>>> import numpy as np
>>> np.set_printoptions(precision=2, suppress=True, linewidth=160)
>>> rd = lambda a: np.round(a, 2) + 0
>>> K = np.load("dump.npy")
>>> rd(K)
array([[-0.12, -0.74, -0.48, -0.05,  0.12,  0.38, -0.08, -0.21],
       [ 0.16, -0.29,  0.22, -0.24,  0.38, -0.47, -0.62,  0.1 ],
       [ 0.04,  0.36, -0.41, -0.13,  0.24,  0.39, -0.21,  0.58],
       [ 0.08,  0.19,  0.18, -0.77, -0.06,  0.36, -0.16, -0.26],
       [-0.44, -0.02,  0.25,  0.36, -0.17,  0.26, -0.55,  0.22],
       [ 0.12, -0.07, -0.34, -0.11,  0.17, -0.33,  0.17,  0.38],
       [ 0.48,  0.32, -0.29,  0.39,  0.19,  0.06, -0.35, -0.48],
       [ 0.04,  0.02, -0.41, -0.15, -0.78, -0.3 , -0.3 ,  0.01],
       [ 0.72, -0.31,  0.3 ,  0.12, -0.28,  0.3 ,  0.04,  0.33]])
>>> B = np.c_[K[:, :4] @ np.array([[0, -2, 0, -1], [-2, 1, -1, 2], [2, -2, -2, -2], [-1, -2, 1, -2]]), np.array([-6, -9, -3, -3, -9, -1, 4, 5, -7])]
>>> rd(B)
array([[ 0.57,  0.56,  1.65, -0.3 , -6.  ],
       [ 1.26, -0.57, -0.39, -0.71, -9.  ],
       [-1.4 ,  1.36,  0.32,  1.75, -3.  ],
       [ 0.75,  1.2 , -1.31,  1.47, -3.  ],
       [ 0.17, -0.36, -0.12, -0.81, -9.  ],
       [-0.45,  0.6 ,  0.65,  0.65, -1.  ],
       [-1.61, -0.84,  0.65, -0.04,  4.  ],
       [-0.72,  1.08,  0.65,  1.14,  5.  ],
       [ 1.1 , -2.59, -0.16, -2.19, -7.  ]])
>>> rd(np.linalg.norm(np.linalg.qr(K)[0].T @ B, axis=0) ** 2 / ((B ** 2).sum(axis=0) + 1e-12))
array([1.  , 1.  , 1.  , 1.  , 0.98])
>>> rd(np.linalg.lstsq(K, B[:, 0])[0])
array([ 0., -2.,  2., -1.,  0.,  0.,  0.,  0.])
>>> rd(np.linalg.norm(B - K @ np.linalg.lstsq(K, B)[0], axis=0))
array([0.  , 0.  , 0.  , 0.  , 2.72])
>>> data = np.load("w.npy")
>>> data
array([[ 1,  0,  1,  0],
       [ 0, -2,  0, -2],
       [ 1,  0,  1,  0],
       [ 0, -2,  0, -2]])
>>> # null space of dimension 2
>>> w, evecs = np.linalg.eigh(data)
>>> vec = np.array([3, 3, 1, -2])
>>> vec @ data @ vec
np.int64(14)
>>> rd(np.linalg.eigvalsh(data[1:, 1:]))
array([-4.,  0.,  1.])
>>> np.all(np.linalg.eigvalsh(data) > 0)
np.False_
>>> rng = np.random.default_rng(934)
>>> labels = rng.permutation(4)
>>> labels
array([3, 2, 0, 1])
>>> B = data[labels][:, labels]
>>> np.diag(B)
array([-2,  1,  1, -2])
>>> rd(np.sort(np.abs(np.linalg.eigvals(B))))
array([0., 0., 2., 4.])
>>> rd(np.sort(np.linalg.eigvals(data).real))
array([-4.,  0.,  0.,  2.])
>>> np.flatnonzero(np.linalg.matrix_power((data != 0) + (data.T != 0) + np.eye(4), 4)[0])
array([0, 2])
>>> rd(np.linalg.det(data))
np.float64(0.0)
>>> P = K @ np.linalg.solve(K.T @ K, K.T)
>>> rd(np.linalg.eigvalsh(P))
array([0., 1., 1., 1., 1., 1., 1., 1., 1.])
>>> np.allclose(P @ P, P)
True
>>> F = np.array([[1.1, 1.6, 5.0, 0.5, 0.7, -0.5, -0.6, -0.5],
...     [0.5, 0.1, -16.0, 1.3, 0.6, 1.1, -0.1, -1.3],
...     [0.2, -1.2, -5.0, -0.7, 1.3, -1.6, 1.2, -0.4],
...     [-2.0, 1.2, 16.0, 0.1, 0.0, 1.2, 0.6, 0.3],
...     [0.9, -0.6, 3.0, 1.1, 0.4, -1.7, 0.9, 1.0]])
>>> t = np.radians(60)
>>> Rm = np.eye(8)
>>> Rm[7, 7] = Rm[0, 0] = np.cos(t)
>>> Rm[7, 0], Rm[0, 7] = -np.sin(t), np.sin(t)
>>> rd(Rm)
array([[ 0.5 ,  0.  ,  0.  ,  0.  ,  0.  ,  0.  ,  0.  ,  0.87],
       [ 0.  ,  1.  ,  0.  ,  0.  ,  0.  ,  0.  ,  0.  ,  0.  ],
       [ 0.  ,  0.  ,  1.  ,  0.  ,  0.  ,  0.  ,  0.  ,  0.  ],
       [ 0.  ,  0.  ,  0.  ,  1.  ,  0.  ,  0.  ,  0.  ,  0.  ],
       [ 0.  ,  0.  ,  0.  ,  0.  ,  1.  ,  0.  ,  0.  ,  0.  ],
       [ 0.  ,  0.  ,  0.  ,  0.  ,  0.  ,  1.  ,  0.  ,  0.  ],
       [ 0.  ,  0.  ,  0.  ,  0.  ,  0.  ,  0.  ,  1.  ,  0.  ],
       [-0.87,  0.  ,  0.  ,  0.  ,  0.  ,  0.  ,  0.  ,  0.5 ]])
>>> B = F @ Rm.T
>>> rd(np.linalg.det(Rm)), np.trace(Rm)
(np.float64(1.0), np.float64(7.0))
>>> np.allclose(F @ F.T, B @ B.T)
True
>>> rd(B)
array([[  0.12,   1.6 ,   5.  ,   0.5 ,   0.7 ,  -0.5 ,  -0.6 ,  -1.2 ],
       [ -0.88,   0.1 , -16.  ,   1.3 ,   0.6 ,   1.1 ,  -0.1 ,  -1.08],
       [ -0.25,  -1.2 ,  -5.  ,  -0.7 ,   1.3 ,  -1.6 ,   1.2 ,  -0.37],
       [ -0.74,   1.2 ,  16.  ,   0.1 ,   0.  ,   1.2 ,   0.6 ,   1.88],
       [  1.32,  -0.6 ,   3.  ,   1.1 ,   0.4 ,  -1.7 ,   0.9 ,  -0.28]])
>>> np.allclose(np.linalg.norm(F, axis=1), np.linalg.norm(B, axis=1))
True
>>> rd(F.sum(axis=1))
array([  7.3, -13.8,  -6.2,  17.4,   5. ])
>>> rd(F - F[0])
array([[  0. ,   0. ,   0. ,   0. ,   0. ,   0. ,   0. ,   0. ],
       [ -0.6,  -1.5, -21. ,   0.8,  -0.1,   1.6,   0.5,  -0.8],
       [ -0.9,  -2.8, -10. ,  -1.2,   0.6,  -1.1,   1.8,   0.1],
       [ -3.1,  -0.4,  11. ,  -0.4,  -0.7,   1.7,   1.2,   0.8],
       [ -0.2,  -2.2,  -2. ,   0.6,  -0.3,  -1.2,   1.5,   1.5]])
>>> B = np.array([[2, 3, 3],
...     [1, 6, 8],
...     [0, 8, 5],
...     [8, 1, 8],
...     [9, 3, 1],
...     [1, 4, 6],
...     [7, 8, 3],
...     [1, 6, 1]])
>>> rd(np.einsum("ij,ij->i", F, F))
array([ 30.37, 261.22,  32.82, 263.34,  16.24])
>>> rd(np.einsum("ij->j", F))
array([ 0.7,  1.1,  3. ,  2.3,  3. , -1.5,  2. , -0.9])
>>> T = np.stack([F, 5 * F, F[::-1]])
>>> rd(np.linalg.norm(T, axis=(1, 2)))
array([ 24.58, 122.88,  24.58])
>>> T.shape
(3, 5, 8)
>>> np.linalg.matrix_rank(T.reshape(3, -1))
np.int64(2)
>>> X = np.loadtxt("data.csv", delimiter=",")
>>> X
array([[ 4.,  4.,  3.,  0.,  1.,  1.,  1.],
       [ 7.,  4.,  8.,  1.,  4.,  6.,  1.],
       [ 7.,  4., 11.,  3.,  5.,  6.,  3.],
       [10.,  8., 13.,  4.,  7.,  7.,  3.],
       [13., 10., 15.,  9.,  8.,  7.,  5.],
       [15., 15., 17., 11., 13.,  9.,  8.],
       [18., 15., 22., 12., 13.,  9.,  9.],
       [19., 20., 27., 15., 15., 14., 11.],
       [24., 22., 28., 20., 15., 19., 15.],
       [27., 23., 32., 20., 20., 24., 17.],
       [29., 24., 36., 21., 23., 24., 21.],
       [34., 26., 40., 25., 28., 27., 22.],
       [39., 28., 44., 27., 33., 31., 26.],
       [39., 32., 45., 27., 37., 35., 31.],
       [40., 35., 48., 28., 39., 36., 31.],
       [45., 37., 48., 32., 39., 38., 34.],
       [46., 40., 48., 33., 41., 41., 37.],
       [50., 43., 52., 37., 42., 42., 39.],
       [51., 43., 55., 42., 47., 42., 43.],
       [52., 43., 55., 46., 49., 47., 46.],
       [57., 44., 55., 49., 52., 49., 51.],
       [58., 47., 59., 49., 57., 51., 54.],
       [63., 47., 64., 50., 58., 51., 54.],
       [68., 48., 69., 55., 62., 51., 56.],
       [69., 48., 72., 60., 62., 52., 58.],
       [70., 48., 74., 64., 64., 52., 60.],
       [73., 48., 74., 66., 65., 56., 64.],
       [73., 51., 79., 67., 65., 60., 69.],
       [76., 56., 81., 70., 70., 60., 69.]])
>>> B = np.c_[X[:, :5] @ np.array([[1, 1, 2, 0, 0],
...     [-1, -2, 1, -2, 2],
...     [2, -2, -1, -1, 1],
...     [0, 1, 2, -2, 0],
...     [-1, -2, -1, -1, -1]]), np.array([2, 2, 1, 0, 2, 2, 1, 3, 0, 2, 1, 3, 2, 2, 3, 2, 0, 2, 1, 3, 1, 1, 3, 1, 1, 1, 2, 2, 1])]
>>> B
array([[   5.,  -12.,    8.,  -12.,   10.,    2.],
       [  15.,  -24.,    8.,  -22.,   12.,    2.],
       [  20.,  -30.,    8.,  -30.,   14.,    1.],
       [  21.,  -42.,   16.,  -44.,   22.,    0.],
       [  25.,  -44.,   31.,  -61.,   27.,    2.],
       [  21.,  -64.,   37.,  -82.,   34.,    2.],
       [  34.,  -70.,   40.,  -89.,   39.,    1.],
       [  38.,  -90.,   46., -112.,   52.,    3.],
       [  43.,  -86.,   67., -127.,   57.,    0.],
       [  48., -103.,   65., -138.,   58.,    2.],
       [  54., -116.,   65., -149.,   61.,    1.],
       [  60., -129.,   76., -170.,   64.,    3.],
       [  66., -144.,   83., -187.,   67.,    2.],
       [  60., -162.,   82., -200.,   72.,    2.],
       [  62., -176.,   84., -213.,   79.,    3.],
       [  65., -171.,  104., -225.,   83.,    2.],
       [  61., -179.,  109., -235.,   87.,    0.],
       [  69., -187.,  123., -254.,   96.,    2.],
       [  71., -197.,  127., -272.,   94.,    1.],
       [  70., -196.,  135., -282.,   92.,    3.],
       [  71., -196.,  149., -293.,   91.,    1.],
       [  72., -219.,  145., -308.,   96.,    1.],
       [  86., -225.,  151., -316.,  100.,    3.],
       [  96., -235.,  163., -337.,  103.,    1.],
       [ 103., -235.,  172., -350.,  106.,    1.],
       [ 106., -238.,  178., -362.,  106.,    1.],
       [ 108., -235.,  187., -367.,  105.,    2.],
       [ 115., -250.,  187., -380.,  116.,    2.],
       [ 112., -268.,  197., -403.,  123.,    1.]])
>>> np.linalg.matrix_rank(np.c_[X, B])
np.int64(8)
>>> np.linalg.matrix_rank(B)
np.int64(6)
>>> rd(np.linalg.lstsq(X, B[:, 0])[0])
array([ 1., -1.,  2.,  0., -1.,  0.,  0.])
>>> rd(np.linalg.norm(B - X @ np.linalg.lstsq(X, B)[0], axis=0))
array([0.  , 0.  , 0.  , 0.  , 0.  , 4.88])
>>> rd(np.linalg.norm(np.linalg.qr(X)[0].T @ B, axis=0) ** 2 / ((B ** 2).sum(axis=0) + 1e-12))
array([1.  , 1.  , 1.  , 1.  , 1.  , 0.76])
>>> def softmax(z):
...     e = np.exp(z - z.max(axis=-1, keepdims=True))
...     return e / e.sum(axis=-1, keepdims=True)
... 
>>> rd(softmax(10 * X[20]))
array([1., 0., 0., 0., 0., 0., 0.])
>>> rd(softmax(X).sum(axis=1))
array([1., 1., 1., 1., 1., 1., 1., 1., 1., 1., 1., 1., 1., 1., 1., 1., 1., 1., 1., 1., 1., 1., 1., 1., 1., 1., 1., 1., 1.])
>>> scores = X @ X.T / np.sqrt(7)
>>> softmax(scores).round(6).argmax(axis=1)
array([28, 28, 28, 28, 28, 28, 28, 28, 28, 28, 28, 28, 28, 28, 28, 28, 28, 28, 28, 28, 28, 28, 28, 28, 28, 28, 28, 28, 28])
>>> softmax(scores)[20] @ X
array([76., 56., 81., 70., 70., 60., 69.])
>>> W0 = np.load("block15.npy")
>>> W0
array([[  6,  -2,  -2,   3,  -4,  -9,  10,   4,   3],
       [ -2,   9,   2,   0,  11,   4,   1,   3,   1],
       [ -2,   2,  10,   0,   5,   5,  -7,  -5,   9],
       [  3,   0,   0,   7,  -3,   3,   8,   5,  -4],
       [ -4,  11,   5,  -3,  18,   2,   1,   5,   3],
       [ -9,   4,   5,   3,   2,  26, -16,  -7,  -9],
       [ 10,   1,  -7,   8,   1, -16,  32,  22,  -7],
       [  4,   3,  -5,   5,   5,  -7,  22,  18, -10],
       [  3,   1,   9,  -4,   3,  -9,  -7, -10,  23]])
>>> # rows and columns are dependent
>>> F.reshape(2, -1)
array([[  1.1,   1.6,   5. ,   0.5,   0.7,  -0.5,  -0.6,  -0.5,   0.5,   0.1, -16. ,   1.3,   0.6,   1.1,  -0.1,  -1.3,   0.2,  -1.2,  -5. ,  -0.7],
       [  1.3,  -1.6,   1.2,  -0.4,  -2. ,   1.2,  16. ,   0.1,   0. ,   1.2,   0.6,   0.3,   0.9,  -0.6,   3. ,   1.1,   0.4,  -1.7,   0.9,   1. ]])
>>> F.ravel(order="F")
array([  1.1,   0.5,   0.2,  -2. ,   0.9,   1.6,   0.1,  -1.2,   1.2,  -0.6,   5. , -16. ,  -5. ,  16. ,   3. ,   0.5,   1.3,  -0.7,   0.1,   1.1,   0.7,
         0.6,   1.3,   0. ,   0.4,  -0.5,   1.1,  -1.6,   1.2,  -1.7,  -0.6,  -0.1,   1.2,   0.6,   0.9,  -0.5,  -1.3,  -0.4,   0.3,   1. ])
>>> F.reshape(-1, 2)
array([[  1.1,   1.6],
       [  5. ,   0.5],
       [  0.7,  -0.5],
       [ -0.6,  -0.5],
       [  0.5,   0.1],
       [-16. ,   1.3],
       [  0.6,   1.1],
       [ -0.1,  -1.3],
       [  0.2,  -1.2],
       [ -5. ,  -0.7],
       [  1.3,  -1.6],
       [  1.2,  -0.4],
       [ -2. ,   1.2],
       [ 16. ,   0.1],
       [  0. ,   1.2],
       [  0.6,   0.3],
       [  0.9,  -0.6],
       [  3. ,   1.1],
       [  0.4,  -1.7],
       [  0.9,   1. ]])
>>> T = F.reshape(5, 2, -1)
>>> T.shape
(5, 2, 4)
>>> T.transpose(1, 0, 2)
array([[[  1.1,   1.6,   5. ,   0.5],
        [  0.5,   0.1, -16. ,   1.3],
        [  0.2,  -1.2,  -5. ,  -0.7],
        [ -2. ,   1.2,  16. ,   0.1],
        [  0.9,  -0.6,   3. ,   1.1]],

       [[  0.7,  -0.5,  -0.6,  -0.5],
        [  0.6,   1.1,  -0.1,  -1.3],
        [  1.3,  -1.6,   1.2,  -0.4],
        [  0. ,   1.2,   0.6,   0.3],
        [  0.4,  -1.7,   0.9,   1. ]]])
>>> T[:, 0]
array([[  1.1,   1.6,   5. ,   0.5],
       [  0.5,   0.1, -16. ,   1.3],
       [  0.2,  -1.2,  -5. ,  -0.7],
       [ -2. ,   1.2,  16. ,   0.1],
       [  0.9,  -0.6,   3. ,   1.1]])
>>> np.einsum("ihd,jhd->hij", T, T).shape
(2, 5, 5)
>>> Uu, sigma, Vh = np.linalg.svd(F, full_matrices=False)
>>> rd(Uu.T @ Uu)
array([[1., 0., 0., 0., 0.],
       [0., 1., 0., 0., 0.],
       [0., 0., 1., 0., 0.],
       [0., 0., 0., 1., 0.],
       [0., 0., 0., 0., 1.]])
>>> np.allclose(Uu * sigma @ Vh, F)
True
>>> rd(sigma / sigma[0])
array([1.  , 0.16, 0.11, 0.08, 0.07])
>>> rd(np.sqrt((sigma ** 2).sum())), rd(np.linalg.norm(F))
(np.float64(24.58), np.float64(24.58))
>>> rd(np.abs(Vh[0]))
array([0.06, 0.05, 1.  , 0.02, 0.02, 0.  , 0.01, 0.05])
